$ python -q
>>> import numpy as np
>>> import numpy.linalg as la
>>> np.set_printoptions(precision=3, suppress=True, linewidth=140)
>>> def tidy(a):
...     return np.round(a, 3) + 0
... 
>>> E = np.load("data.npy")
>>> print(E)
[[ 2. -4.  2. -4.  6.  6. -6.  4.]
 [-4.  2. -2.  4. -6. -6.  6. -4.]
 [ 2. -2. -1. -2.  3.  3. -3.  2.]
 [-4.  4. -2.  2. -6. -6.  6. -4.]
 [ 6. -6.  3. -6.  7.  9. -9.  6.]
 [ 6. -6.  3. -6.  9.  7. -9.  6.]
 [-6.  6. -3.  6. -9. -9.  7. -6.]
 [ 4. -4.  2. -4.  6.  6. -6.  2.]]
>>> print([round(float(la.det(E[:i, :i])), 2) + 0 for i in range(1, 9)])
[2.0, -12.0, 28.0, -88.0, 320.0, -928.0, 2432.0, -5376.0]
>>> Uu, sigma, Vh = la.svd(E)
>>> print(np.argmax(sigma[:-1] / (sigma[1:] + 1e-6)) + 1)
1
>>> print(tidy(sigma))
[42.  2.  2.  2.  2.  2.  2.  2.]
>>> M2 = Uu[:, :1] @ np.diag(sigma[:1]) @ Vh[:1]
>>> print(tidy(la.norm(E - M2) / la.norm(E)))
0.125
>>> print(tidy(np.abs(E - M2).max()))
1.955
>>> print(tidy(M2))
[[ 3.818 -3.818  1.909 -3.818  5.727  5.727 -5.727  3.818]
 [-3.818  3.818 -1.909  3.818 -5.727 -5.727  5.727 -3.818]
 [ 1.909 -1.909  0.955 -1.909  2.864  2.864 -2.864  1.909]
 [-3.818  3.818 -1.909  3.818 -5.727 -5.727  5.727 -3.818]
 [ 5.727 -5.727  2.864 -5.727  8.591  8.591 -8.591  5.727]
 [ 5.727 -5.727  2.864 -5.727  8.591  8.591 -8.591  5.727]
 [-5.727  5.727 -2.864  5.727 -8.591 -8.591  8.591 -5.727]
 [ 3.818 -3.818  1.909 -3.818  5.727  5.727 -5.727  3.818]]
>>> print(tidy(M2 @ la.pinv(M2) @ M2))
[[ 3.818 -3.818  1.909 -3.818  5.727  5.727 -5.727  3.818]
 [-3.818  3.818 -1.909  3.818 -5.727 -5.727  5.727 -3.818]
 [ 1.909 -1.909  0.955 -1.909  2.864  2.864 -2.864  1.909]
 [-3.818  3.818 -1.909  3.818 -5.727 -5.727  5.727 -3.818]
 [ 5.727 -5.727  2.864 -5.727  8.591  8.591 -8.591  5.727]
 [ 5.727 -5.727  2.864 -5.727  8.591  8.591 -8.591  5.727]
 [-5.727  5.727 -2.864  5.727 -8.591 -8.591  8.591 -5.727]
 [ 3.818 -3.818  1.909 -3.818  5.727  5.727 -5.727  3.818]]
>>> print(np.allclose(M2[:-1].T @ la.lstsq(M2[:-1].T, M2[-1])[0], M2[-1]))
True
>>> print(tidy(np.trace(la.pinv(M2) @ M2)))
1.0
>>> X = np.load("x.npy")
>>> print(X)
[[13  0 -3  2]
 [-3 28 -3 -3]
 [ 2  0 63 -3]
 [ 1 -1  1  0]]
>>> M2 = la.inv(X)
>>> print(tidy(la.det(X) * M2))
[[ -114.  -117.    41. -3276.]
 [ -183.   -74.   -48.  2253.]
 [  -69.    43.   -89.  1204.]
 [-1525.   825.  -400. 23100.]]
>>> print(tidy(X @ M2))
[[1. 0. 0. 0.]
 [0. 1. 0. 0.]
 [0. 0. 1. 0.]
 [0. 0. 0. 1.]]
>>> print(tidy(la.det(X) * la.det(M2)))
1.0
>>> print(np.allclose(M2, X.T))
False
>>> print((np.abs(M2) > 1e-9).astype(int))
[[1 1 1 1]
 [1 1 1 1]
 [1 1 1 1]
 [1 1 1 1]]
>>> print(tidy(la.inv(M2)))
[[13.  0. -3.  2.]
 [-3. 28. -3. -3.]
 [ 2.  0. 63. -3.]
 [ 1. -1.  1.  0.]]
>>> ev, V = la.eig(X)
>>> print(tidy(ev))
[62.832 28.128 13.225 -0.185]
>>> print(tidy(np.sort(la.eigvals(X @ X))))
[   0.034  174.889  791.209 3947.868]
>>> print(tidy(np.sort(la.eigvals(X.T))))
[-0.185 13.225 28.128 62.832]
>>> rng = np.random.default_rng(600)
>>> labels = rng.permutation(8)
>>> print(labels)
[4 6 7 1 0 2 3 5]
>>> M2 = E[labels][:, labels]
>>> print(M2)
[[ 7. -9.  6. -6.  6.  3. -6.  9.]
 [-9.  7. -6.  6. -6. -3.  6. -9.]
 [ 6. -6.  2. -4.  4.  2. -4.  6.]
 [-6.  6. -4.  2. -4. -2.  4. -6.]
 [ 6. -6.  4. -4.  2.  2. -4.  6.]
 [ 3. -3.  2. -2.  2. -1. -2.  3.]
 [-6.  6. -4.  4. -4. -2.  2. -6.]
 [ 9. -9.  6. -6.  6.  3. -6.  7.]]
>>> print(np.diag(M2))
[ 7.  7.  2.  2.  2. -1.  2.  7.]
>>> print(tidy(la.det(M2)), tidy(la.det(E[labels])))
-5376.0 5376.0
>>> data = np.load("test3.npy")
>>> print(data)
[[ 3  3  3 -3 -1  1 -2  2 -2  2]
 [-1  1 -1 -2 -2 -2 -3 -3  0  0]
 [ 0  0 -2 -2 -1 -1  2 -3 -1 -2]
 [-3  2  2  1 -1  2 -3 -3  3  3]
 [-3  1  3  0  3 -1 -2 -1 -1 -1]
 [-3  1  3  0  3 -1 -2 -1 -1 -1]
 [ 0 -3 -3  0  3 -3 -1  3 -1 -1]
 [-1  1  0  0  0 -1  2 -1 -3  2]
 [ 3  3  0  3  0 -2  0 -2  0  2]
 [ 3 -3 -1  3 -2 -1 -2 -2 -2  3]]
>>> print(np.trace(data))
6
>>> print((data - data.T) / 2)
[[ 0.   2.   1.5  0.   1.   2.  -1.   1.5 -2.5 -0.5]
 [-2.   0.  -0.5 -2.  -1.5 -1.5  0.  -2.  -1.5  1.5]
 [-1.5  0.5  0.  -2.  -2.  -2.   2.5 -1.5 -0.5 -0.5]
 [ 0.   2.   2.   0.  -0.5  1.  -1.5 -1.5  0.   0. ]
 [-1.   1.5  2.   0.5  0.  -2.  -2.5 -0.5 -0.5  0.5]
 [-2.   1.5  2.  -1.   2.   0.   0.5  0.   0.5  0. ]
 [ 1.   0.  -2.5  1.5  2.5 -0.5  0.   0.5 -0.5  0.5]
 [-1.5  2.   1.5  1.5  0.5  0.  -0.5  0.  -0.5  2. ]
 [ 2.5  1.5  0.5  0.   0.5 -0.5  0.5  0.5  0.   2. ]
 [ 0.5 -1.5  0.5  0.  -0.5  0.  -0.5 -2.  -2.   0. ]]
>>> print(data @ data)
[[ 13   2  -2 -24 -19  -6   2 -11 -26  -1]
 [ 17  -4  -9   1 -19  10   8   2  13  -5]
 [  6 -12 -10  -7   8   1   2  29   9 -16]
 [  4   2  -4  20 -16  -5 -10 -40  12   4]
 [-21  -1  -3  -5   0   0   7 -21   8 -19]
 [-21  -1  -3  -5   0   0   7 -21   8 -19]
 [ -6   3  13   6   8  12  12  16  -3   8]
 [ -3 -25 -15  -2  -2  -3  -7   5   0  -5]
 [ 11   8   4  -6 -22   5 -28 -12   7  19]
 [ 17  -2  14   5 -20  28 -10   6   9  23]]
>>> print(tidy(la.det(data)))
0.0
>>> print(tidy(np.abs(la.eigvals(data)).max()))
6.818
>>> print(np.allclose(data @ data.T, data.T @ data))
False
>>> print(np.allclose(data, data.T))
False
>>> print(tidy(np.sort(np.abs(la.eigvals(data)))))
[0.    2.528 3.714 3.714 3.855 3.855 5.715 5.715 6.818 6.818]
